In [1]: import numpy as np

In [2]: np.set_printoptions(suppress=True, linewidth=100)

In [3]: out = np.array([[1, 1], [1, 5]])

In [4]: C = np.array([[2, -3], [0, 2]])

In [5]: arr = np.block([[out, np.array([[3, -1], [1, 3]])], [np.zeros((2, 2)), C]])

In [6]: arr
Out[6]: 
array([[ 1.,  1.,  3., -1.],
       [ 1.,  5.,  1.,  3.],
       [ 0.,  0.,  2., -3.],
       [ 0.,  0.,  0.,  2.]])

In [7]: t = np.radians(90)

In [8]: Rm = np.eye(4)

In [9]: Rm[0, 0] = Rm[3, 3] = np.cos(t)

In [10]: Rm[0, 3], Rm[3, 0] = -np.sin(t), np.sin(t)

In [11]: Rm.round(3) + 0
Out[11]: 
array([[ 0.,  0.,  0., -1.],
       [ 0.,  1.,  0.,  0.],
       [ 0.,  0.,  1.,  0.],
       [ 1.,  0.,  0.,  0.]])

In [12]: out = arr @ Rm.T

In [13]: np.allclose(arr @ arr.T, out @ out.T)
Out[13]: True

In [14]: out.round(3) + 0
Out[14]: 
array([[ 1.,  1.,  3.,  1.],
       [-3.,  5.,  1.,  1.],
       [ 3.,  0.,  2.,  0.],
       [-2.,  0.,  0.,  0.]])

In [15]: np.round(np.linalg.svd(arr, compute_uv=False), 3), np.round(np.linalg.svd(out, compute_uv=False), 3)
Out[15]: (array([6.309, 4.774, 1.511, 0.352]), array([6.309, 4.774, 1.511, 0.352]))

In [16]: np.trace(arr)
Out[16]: np.float64(10.0)

In [17]: np.round(np.sort(np.abs(np.linalg.eigvals(arr))), 3)
Out[17]: array([0.764, 2.   , 2.   , 5.236])

In [18]: np.round(np.linalg.matrix_power(arr, 2), 3)
Out[18]: 
array([[  2.,   6.,  10.,  -9.],
       [  6.,  26.,  10.,  17.],
       [  0.,   0.,   4., -12.],
       [  0.,   0.,   0.,   4.]])

In [19]: (arr - arr.T) / 2
Out[19]: 
array([[ 0. ,  0. ,  1.5, -0.5],
       [ 0. ,  0. ,  0.5,  1.5],
       [-1.5, -0.5,  0. , -1.5],
       [ 0.5, -1.5,  1.5,  0. ]])

In [20]: (arr + arr.T) / 2
Out[20]: 
array([[ 1. ,  1. ,  1.5, -0.5],
       [ 1. ,  5. ,  0.5,  1.5],
       [ 1.5,  0.5,  2. , -1.5],
       [-0.5,  1.5, -1.5,  2. ]])

In [21]: np.allclose(arr, arr.T)
Out[21]: False
